>>> import numpy as np
>>> np.set_printoptions(suppress=True, linewidth=140)
>>> K = np.load("run0.npy")
>>> K
array([[0, 1, 1, 0],
       [1, 0, 0, 0],
       [1, 0, 0, 1],
       [0, 0, 1, 0]])
>>> K @ K
array([[2, 0, 0, 1],
       [0, 1, 1, 0],
       [0, 1, 2, 0],
       [1, 0, 0, 1]])
>>> Lm = np.diag(K.sum(axis=1)) - K
>>> (np.linalg.eigvalsh(Lm) < 1e-8).sum()
np.int64(1)
>>> np.linalg.matrix_rank(Lm)
np.int64(3)
>>> round(np.linalg.det(Lm[1:, 1:]))
1
>>> np.round(np.linalg.eigvalsh(Lm), 2) + 0
array([0.  , 0.59, 2.  , 3.41])
>>> u = np.array([-5, 4, 5, -3])
>>> out = K + np.outer(u, np.eye(4)[2])
>>> out
array([[ 0.,  1., -4.,  0.],
       [ 1.,  0.,  4.,  0.],
       [ 1.,  0.,  5.,  1.],
       [ 0.,  0., -2.,  0.]])
>>> np.linalg.matrix_rank(np.linalg.inv(out) - np.linalg.inv(K), tol=1e-8)
np.int64(1)
>>> np.linalg.matrix_rank(out - K)
np.int64(1)
>>> X = np.loadtxt("out12.csv", delimiter=",")
>>> X
array([[-2., -2.,  0., -2.,  1., -2.],
       [-2., -2., -2.,  0., -2.,  1.],
       [ 1., -2., -2., -2.,  0., -2.],
       [-2.,  1., -2., -2., -2.,  0.],
       [ 0., -2.,  1., -2., -2., -2.],
       [-2.,  0., -2.,  1., -2., -2.]])
>>> rng = np.random.default_rng(51873)
>>> lab = rng.permutation(6)
>>> out = X[:, lab] * rng.choice([-1, 1], 6)
>>> out
array([[-2., -2., -2., -2., -0.,  1.],
       [ 1., -2., -2.,  0.,  2., -2.],
       [-2., -2.,  1., -2.,  2.,  0.],
       [ 0.,  1., -2., -2.,  2., -2.],
       [-2., -2.,  0., -2., -1., -2.],
       [-2.,  0., -2.,  1.,  2., -2.]])
>>> left, _, VT = np.linalg.svd(X.T @ out)
>>> np.round(left @ VT, 2) + 0
array([[ 0.,  0.,  1.,  0.,  0.,  0.],
       [ 0.,  1.,  0.,  0.,  0.,  0.],
       [ 0.,  0.,  0.,  0., -1.,  0.],
       [ 0.,  0.,  0.,  1.,  0.,  0.],
       [ 0.,  0.,  0.,  0.,  0.,  1.],
       [ 1.,  0.,  0.,  0.,  0.,  0.]])
>>> np.round(np.linalg.svd(out, compute_uv=False), 2)
array([7.  , 5.  , 2.65, 2.65, 2.65, 2.65])
>>> np.abs(out).max()
np.float64(2.0)
>>> np.diff(out, axis=0)
array([[ 3.,  0.,  0.,  2.,  2., -3.],
       [-3.,  0.,  3., -2.,  0.,  2.],
       [ 2.,  3., -3.,  0.,  0., -2.],
       [-2., -3.,  2.,  0., -3.,  0.],
       [ 0.,  2., -2.,  3.,  3.,  0.]])
>>> out - out[0]
array([[ 0.,  0.,  0.,  0.,  0.,  0.],
       [ 3.,  0.,  0.,  2.,  2., -3.],
       [ 0.,  0.,  3.,  0.,  2., -1.],
       [ 2.,  3.,  0.,  0.,  2., -3.],
       [ 0.,  0.,  2.,  0., -1., -3.],
       [ 0.,  2.,  0.,  3.,  2., -3.]])
>>> np.round(out.mean(axis=0), 2)
array([-1.17, -1.17, -1.17, -1.17,  1.17, -1.17])
>>> np.linalg.matrix_rank(out)
np.int64(6)
>>> out = X + rng.integers(-2, 3, (6, 2)) @ rng.integers(-2, 3, (2, 6))
>>> out
array([[-6., -4., -4., -2., -1.,  2.],
       [-4., -3.,  2.,  4., -3.,  1.],
       [ 3., -1.,  3.,  0.,  1., -5.],
       [-4.,  0.,  2.,  2., -3.,  0.],
       [-2., -3., -1., -2., -3.,  0.],
       [ 0.,  1.,  3.,  3., -1., -5.]])
>>> np.round(np.linalg.svd(out - X, compute_uv=False), 2) + 0
array([12.86,  8.29,  0.  ,  0.  ,  0.  ,  0.  ])
>>> np.linalg.matrix_rank(out - X, tol=1e-8)
np.int64(2)
